In [1]: import numpy as np

In [2]: from numpy import linalg as LA

In [3]: np.set_printoptions(precision=1, suppress=True, linewidth=140)

In [4]: def rd(a):
   ...:     return np.round(a, 1) + 0
   ...: 

In [5]: W0 = np.load("dump.npy")

In [6]: rd(W0)
Out[6]: 
array([[ 1. ,  0. ,  0. ,  0. ,  0. ,  0. ,  0. ,  0. ,  0. ,  0. ,  0. ,  0. ,  0. ,  0. ],
       [ 0. ,  1. ,  0. ,  0. ,  0. ,  0. ,  0.3,  0. ,  0. ,  0. ,  0. ,  0. ,  0. ,  0. ],
       [ 0. ,  0. ,  1. ,  0. ,  0. ,  0. ,  0. ,  0. ,  0. ,  0. ,  0. ,  0. ,  0. ,  0. ],
       [ 0. ,  0. ,  0. ,  1. ,  0. ,  0. ,  0. ,  0. ,  0. ,  0. ,  0. ,  0. ,  0. ,  0. ],
       [ 0. ,  0. ,  0. ,  0. ,  1. ,  0. ,  0. ,  0. ,  0. ,  0. ,  0. ,  0. ,  0. ,  0. ],
       [ 0. ,  0. ,  0. ,  0. ,  0. ,  1. ,  0. ,  0. ,  0. ,  0. ,  0. ,  0. ,  0. ,  0. ],
       [ 0. , -0.3,  0. ,  0. ,  0. ,  0. ,  1. ,  0. ,  0. ,  0. ,  0. ,  0. ,  0. ,  0. ],
       [ 0. ,  0. ,  0. ,  0. ,  0. ,  0. ,  0. ,  1. ,  0. ,  0. ,  0. ,  0. ,  0. ,  0. ],
       [ 0. ,  0. ,  0. ,  0. ,  0. ,  0. ,  0. ,  0. ,  1. ,  0. ,  0. ,  0. ,  0. ,  0. ],
       [ 0. ,  0. ,  0. ,  0. ,  0. ,  0. ,  0. ,  0. ,  0. ,  1. ,  0. ,  0. ,  0. ,  0. ],
       [ 0. ,  0. ,  0. ,  0. ,  0. ,  0. ,  0. ,  0. ,  0. ,  0. ,  1. ,  0. ,  0. ,  0. ],
       [ 0. ,  0. ,  0. ,  0. ,  0. ,  0. ,  0. ,  0. ,  0. ,  0. ,  0. ,  1. ,  0. ,  0. ],
       [ 0. ,  0. ,  0. ,  0. ,  0. ,  0. ,  0. ,  0. ,  0. ,  0. ,  0. ,  0. ,  1. ,  0. ],
       [ 0. ,  0. ,  0. ,  0. ,  0. ,  0. ,  0. ,  0. ,  0. ,  0. ,  0. ,  0. ,  0. ,  1. ]])

In [7]: vec = np.array([-2, 0, -2, -3, 1, 3, 3, 2, 2, -2, 0, -2, -2, 3])

In [8]: rhs = W0 @ vec

In [9]: rd(rhs)
Out[9]: array([-2. ,  0.8, -2. , -3. ,  1. ,  3. ,  2.9,  2. ,  2. , -2. ,  0. , -2. , -2. ,  3. ])

In [10]: rd(LA.solve(W0, rhs + W0[:, 2]))
Out[10]: array([-2.,  0., -1., -3.,  1.,  3.,  3.,  2.,  2., -2.,  0., -2., -2.,  3.])

In [11]: rd(LA.solve(W0, rhs))
Out[11]: array([-2.,  0., -2., -3.,  1.,  3.,  3.,  2.,  2., -2.,  0., -2., -2.,  3.])

In [12]: rd(LA.solve(W0, -2 * rhs))
Out[12]: array([ 4.,  0.,  4.,  6., -2., -6., -6., -4., -4.,  4.,  0.,  4.,  4., -6.])

In [13]: rd(LA.solve(W0, W0[:, 1]))
Out[13]: array([0., 1., 0., 0., 0., 0., 0., 0., 0., 0., 0., 0., 0., 0.])

In [14]: f = np.array([9, 5, 3, 1, 9, 7, 3, 4, 6, 6, 1, 4, 9, 4])

In [15]: out = W0 + np.outer(f, np.eye(14)[0])

In [16]: LA.matrix_rank(out - W0)
Out[16]: np.int64(1)

In [17]: rd(LA.det(out) / LA.det(W0)), rd(1 + LA.solve(W0, f)[0])
Out[17]: (np.float64(10.0), np.float64(10.0))

In [18]: U, sv, Vh = LA.svd(W0, full_matrices=False)

In [19]: (sv > 1e-8).sum()
Out[19]: np.int64(14)

In [20]: rd(sv)
Out[20]: array([1., 1., 1., 1., 1., 1., 1., 1., 1., 1., 1., 1., 1., 1.])

In [21]: rd(np.sqrt((sv ** 2).sum())), rd(LA.norm(W0))
Out[21]: (np.float64(3.7), np.float64(3.7))

In [22]: rd(sv / sv[0])
Out[22]: array([1., 1., 1., 1., 1., 1., 1., 1., 1., 1., 1., 1., 1., 1.])

In [23]: np.allclose(U * sv @ Vh, W0)
Out[23]: True

In [24]: vec = np.array([-1, -1, 2, -1, -1, -3, 1, 3, -1, 3, -3, -1, -3, 0])

In [25]: rd(W0.T @ (W0 @ vec))
Out[25]: array([-1., -1.,  2., -1., -1., -3.,  1.,  3., -1.,  3., -3., -1., -3.,  0.])

In [26]: rd(np.sort(np.abs(np.degrees(np.angle(LA.eigvals(W0))))))
Out[26]: array([ 0.,  0.,  0.,  0.,  0.,  0.,  0.,  0.,  0.,  0.,  0.,  0., 15., 15.])

In [27]: X = np.load("arr.npy")

In [28]: rd(X)
Out[28]: 
array([[0. , 0.1, 0.1, 0.1, 0.1, 0.1],
       [0.1, 0.3, 0.3, 0.2, 0.3, 0.2],
       [0.1, 0.3, 0.2, 0.1, 0.2, 0.2],
       [0.1, 0.2, 0.1, 0.1, 0.1, 0.1],
       [0.1, 0.3, 0.2, 0.1, 0.2, 0.2],
       [0.1, 0.2, 0.2, 0.1, 0.2, 0.1]])

In [29]: # rows and columns are dependent

In [30]: rd(X @ LA.pinv(X) @ X)
Out[30]: 
array([[0. , 0.1, 0.1, 0.1, 0.1, 0.1],
       [0.1, 0.3, 0.3, 0.2, 0.3, 0.2],
       [0.1, 0.3, 0.2, 0.1, 0.2, 0.2],
       [0.1, 0.2, 0.1, 0.1, 0.1, 0.1],
       [0.1, 0.3, 0.2, 0.1, 0.2, 0.2],
       [0.1, 0.2, 0.2, 0.1, 0.2, 0.1]])

In [31]: np.unique(X.round(6), axis=0).shape
Out[31]: (5, 6)

In [32]: LA.lstsq(X[:-1].T, X[-1])[2]
Out[32]: np.int32(1)

In [33]: rd(np.trace(LA.pinv(X) @ X))
Out[33]: np.float64(1.0)

In [34]: np.allclose(X[:-1].T @ LA.lstsq(X[:-1].T, X[-1])[0], X[-1])
Out[34]: True

In [35]: np.abs(np.diag(LA.qr(X)[1])) > 1e-9
Out[35]: array([ True, False, False, False, False, False])

In [36]: out = X / np.sqrt((X ** 2).mean(axis=1, keepdims=True))

In [37]: rd(LA.norm(out, axis=1))
Out[37]: array([2.4, 2.4, 2.4, 2.4, 2.4, 2.4])

In [38]: LA.matrix_rank(X - X.mean(axis=1, keepdims=True))
Out[38]: np.int64(1)

In [39]: vec = np.array([-1, -2, -3, 2, -2, -3])

In [40]: rd(LA.eigvalsh(2 * X - np.eye(6)))
Out[40]: array([-1., -1., -1., -1., -1.,  1.])

In [41]: rd(X @ X @ vec)
Out[41]: array([-0.7, -2.4, -1.8, -1.3, -1.8, -1.5])

In [42]: rd(np.eye(6) - X)
Out[42]: 
array([[ 1. , -0.1, -0.1, -0.1, -0.1, -0.1],
       [-0.1,  0.7, -0.3, -0.2, -0.3, -0.2],
       [-0.1, -0.3,  0.8, -0.1, -0.2, -0.2],
       [-0.1, -0.2, -0.1,  0.9, -0.1, -0.1],
       [-0.1, -0.3, -0.2, -0.1,  0.8, -0.2],
       [-0.1, -0.2, -0.2, -0.1, -0.2,  0.9]])

In [43]: rd(X @ vec)
Out[43]: array([-0.7, -2.4, -1.8, -1.3, -1.8, -1.5])

In [44]: rd((vec - X @ vec) @ (X @ vec))
Out[44]: np.float64(0.0)

In [45]: U, sv, Vh = LA.svd(X, full_matrices=False)

In [46]: rd(U.T @ X @ Vh.T)
Out[46]: 
array([[1., 0., 0., 0., 0., 0.],
       [0., 0., 0., 0., 0., 0.],
       [0., 0., 0., 0., 0., 0.],
       [0., 0., 0., 0., 0., 0.],
       [0., 0., 0., 0., 0., 0.],
       [0., 0., 0., 0., 0., 0.]])

In [47]: rd(sv / sv[0])
Out[47]: array([1., 0., 0., 0., 0., 0.])

In [48]: (sv > 1e-8).sum()
Out[48]: np.int64(1)

In [49]: rd(np.abs(Vh[0]))
Out[49]: array([0.2, 0.6, 0.4, 0.3, 0.4, 0.4])

In [50]: np.cumsum(sv ** 2) / np.sum(sv ** 2)
Out[50]: array([1., 1., 1., 1., 1., 1.])

In [51]: rd(U.T @ U)
Out[51]: 
array([[1., 0., 0., 0., 0., 0.],
       [0., 1., 0., 0., 0., 0.],
       [0., 0., 1., 0., 0., 0.],
       [0., 0., 0., 1., 0., 0.],
       [0., 0., 0., 0., 1., 0.],
       [0., 0., 0., 0., 0., 1.]])

In [52]: LA.cond(X) > 100
Out[52]: np.True_

In [53]: [round(float(x), 1) for x in LA.svd(X, compute_uv=False)[:3]]
Out[53]: [1.0, 0.0, 0.0]

In [54]: J = np.load("test7.npy")

In [55]: J
Out[55]: 
array([[0, 0, 0, 0, 0, 0, 0, 0, 0],
       [1, 1, 0, 0, 0, 0, 0, 0, 0],
       [5, 1, 4, 0, 0, 0, 0, 0, 0],
       [0, 2, 5, 1, 0, 0, 0, 0, 0],
       [1, 3, 2, 5, 5, 0, 0, 0, 0],
       [5, 0, 1, 5, 2, 5, 0, 0, 0],
       [4, 1, 1, 5, 0, 3, 5, 0, 0],
       [2, 1, 1, 5, 1, 5, 0, 5, 0],
       [4, 1, 3, 1, 1, 2, 5, 1, 5]])

In [56]: U, sv, Vh = LA.svd(J)

In [57]: vecs = Vh[:(sv > 1e-8).sum()]

In [58]: rng = np.random.default_rng(881862)

In [59]: vec = J[6] + -3 * J[5] + rng.integers(2) * np.eye(9)[2]

In [60]: vec
Out[60]: array([-11.,   1.,  -1., -10.,  -6., -12.,   5.,   0.,   0.])

In [61]: np.allclose(vecs.T @ vecs @ vec, vec)
Out[61]: False

In [62]: rd(vecs.T @ vecs)
Out[62]: 
array([[ 1. ,  0. ,  0. ,  0. ,  0. ,  0. ,  0. ,  0. ,  0. ],
       [ 0. ,  1. ,  0. ,  0. ,  0. ,  0. ,  0. ,  0. ,  0. ],
       [ 0. ,  0. ,  1. ,  0. ,  0. ,  0. ,  0. ,  0. ,  0. ],
       [ 0. ,  0. ,  0. ,  0.7,  0.2,  0.2,  0.2,  0. , -0.2],
       [ 0. ,  0. ,  0. ,  0.2,  0.8, -0.2, -0.1,  0. ,  0.2],
       [ 0. ,  0. ,  0. ,  0.2, -0.2,  0.8, -0.1,  0. ,  0.2],
       [ 0. ,  0. ,  0. ,  0.2, -0.1, -0.1,  0.9,  0. ,  0.1],
       [ 0. ,  0. ,  0. ,  0. ,  0. ,  0. ,  0. ,  1. ,  0. ],
       [ 0. ,  0. ,  0. , -0.2,  0.2,  0.2,  0.1,  0. ,  0.8]])

In [63]: rd(np.sort(LA.eigvals(J)))
Out[63]: array([0., 1., 1., 4., 5., 5., 5., 5., 5.])

In [64]: [int(LA.matrix_rank(LA.matrix_power(J, p))) for p in range(1, 10)]
Out[64]: [8, 8, 8, 8, 8, 8, 8, 8, 8]

In [65]: E = np.loadtxt("data.csv", delimiter=",")

In [66]: rd(E)
Out[66]: 
array([[-1.6, -0.3,  1.5, -0.4],
       [-0.3, -2.5, -0.2, -2.5],
       [ 1.5, -0.2, -1.5,  0. ],
       [-0.4, -2.5,  0. , -2.4]])

In [67]: rd(np.abs(LA.eigvals(E)).max())
Out[67]: np.float64(5.0)

In [68]: rd(LA.det(E))
Out[68]: np.float64(0.0)

In [69]: rd(LA.matrix_power(E, 2))
Out[69]: 
array([[ 5.1,  2.1, -4.6,  2.5],
       [ 2.1, 12.3,  0.2, 12.2],
       [-4.6,  0.2,  4.4, -0.2],
       [ 2.5, 12.2, -0.2, 12.2]])

In [70]: U, sv, Vh = LA.svd(E, full_matrices=False)

In [71]: np.allclose(U * sv @ Vh, E)
Out[71]: True

In [72]: rd(U.T @ E @ Vh.T)
Out[72]: 
array([[5., 0., 0., 0.],
       [0., 3., 0., 0.],
       [0., 0., 0., 0.],
       [0., 0., 0., 0.]])

In [73]: rd(sv)
Out[73]: array([5., 3., 0., 0.])

In [74]: rd(sv / sv[0])
Out[74]: array([1. , 0.6, 0. , 0. ])

In [75]: rd(Vh @ Vh.T)
Out[75]: 
array([[1., 0., 0., 0.],
       [0., 1., 0., 0.],
       [0., 0., 1., 0.],
       [0., 0., 0., 1.]])

In [76]: rd(np.cumsum(sv ** 2) / np.sum(sv ** 2))
Out[76]: array([0.7, 1. , 1. , 1. ])

In [77]: rd(np.abs(Vh[0]))
Out[77]: array([0.2, 0.7, 0. , 0.7])

In [78]: (sv > 1e-8).sum()
Out[78]: np.int64(2)

In [79]: LA.cond(E) > 100
Out[79]: np.True_

In [80]: [round(float(x), 1) for x in LA.svd(E, compute_uv=False)[:3]]
Out[80]: [5.0, 3.0, 0.0]

In [81]: np.argsort(-LA.norm(E, axis=0).round(6), kind="stable")[:3]
Out[81]: array([1, 3, 0])

In [82]: w, vecs = LA.eigh(E)

In [83]: rd(vecs.T @ vecs)
Out[83]: 
array([[1., 0., 0., 0.],
       [0., 1., 0., 0.],
       [0., 0., 1., 0.],
       [0., 0., 0., 1.]])

In [84]: rd(w.sum()), rd(np.trace(E))
Out[84]: (np.float64(-8.0), np.float64(-8.0))

In [85]: rd(w)
Out[85]: array([-5., -3.,  0.,  0.])

In [86]: m1 = np.load("block10.npy")

In [87]: m1
Out[87]: 
array([[ 6.,  9.,  9.,  9.,  0.,  0.,  3.,  9.,  0.,  9.,  0.,  9.,  3.],
       [ 9.,  6.,  9.,  9.,  0.,  0.,  3.,  9.,  0.,  9.,  0.,  9.,  3.],
       [ 9.,  9.,  6.,  9.,  0.,  0.,  3.,  9.,  0.,  9.,  0.,  9.,  3.],
       [ 9.,  9.,  9.,  6.,  0.,  0.,  3.,  9.,  0.,  9.,  0.,  9.,  3.],
       [ 0.,  0.,  0.,  0., -3.,  0.,  0.,  0.,  0.,  0.,  0.,  0.,  0.],
       [ 0.,  0.,  0.,  0.,  0., -3.,  0.,  0.,  0.,  0.,  0.,  0.,  0.],
       [ 3.,  3.,  3.,  3.,  0.,  0., -2.,  3.,  0.,  3.,  0.,  3.,  1.],
       [ 9.,  9.,  9.,  9.,  0.,  0.,  3.,  6.,  0.,  9.,  0.,  9.,  3.],
       [ 0.,  0.,  0.,  0.,  0.,  0.,  0.,  0., -3.,  0.,  0.,  0.,  0.],
       [ 9.,  9.,  9.,  9.,  0.,  0.,  3.,  9.,  0.,  6.,  0.,  9.,  3.],
       [ 0.,  0.,  0.,  0.,  0.,  0.,  0.,  0.,  0.,  0., -3.,  0.,  0.],
       [ 9.,  9.,  9.,  9.,  0.,  0.,  3.,  9.,  0.,  9.,  0.,  6.,  3.],
       [ 3.,  3.,  3.,  3.,  0.,  0.,  1.,  3.,  0.,  3.,  0.,  3., -2.]])

In [88]: # equal to its transpose

In [89]: np.flatnonzero(LA.matrix_power((m1 != 0) + (m1.T != 0) + np.eye(13), 13)[4])
Out[89]: array([4])

In [90]: M = 4 * np.eye(5) + np.ones((5, 5))

In [91]: M
Out[91]: 
array([[5., 1., 1., 1., 1.],
       [1., 5., 1., 1., 1.],
       [1., 1., 5., 1., 1.],
       [1., 1., 1., 5., 1.],
       [1., 1., 1., 1., 5.]])

In [92]: Lm = LA.cholesky(M)

In [93]: np.prod(np.diag(Lm)) ** 2, rd(LA.det(M))
Out[93]: (np.float64(2304.0), np.float64(2304.0))

In [94]: LA.eigvalsh(M).min() > 0
Out[94]: np.True_

In [95]: rd(np.diag(Lm) ** 2)
Out[95]: array([5. , 4.8, 4.7, 4.6, 4.5])

In [96]: rd(Lm)
Out[96]: 
array([[2.2, 0. , 0. , 0. , 0. ],
       [0.4, 2.2, 0. , 0. , 0. ],
       [0.4, 0.4, 2.2, 0. , 0. ],
       [0.4, 0.4, 0.3, 2.1, 0. ],
       [0.4, 0.4, 0.3, 0.3, 2.1]])

In [97]: rd(Lm @ Lm.T)
Out[97]: 
array([[5., 1., 1., 1., 1.],
       [1., 5., 1., 1., 1.],
       [1., 1., 5., 1., 1.],
       [1., 1., 1., 5., 1.],
       [1., 1., 1., 1., 5.]])
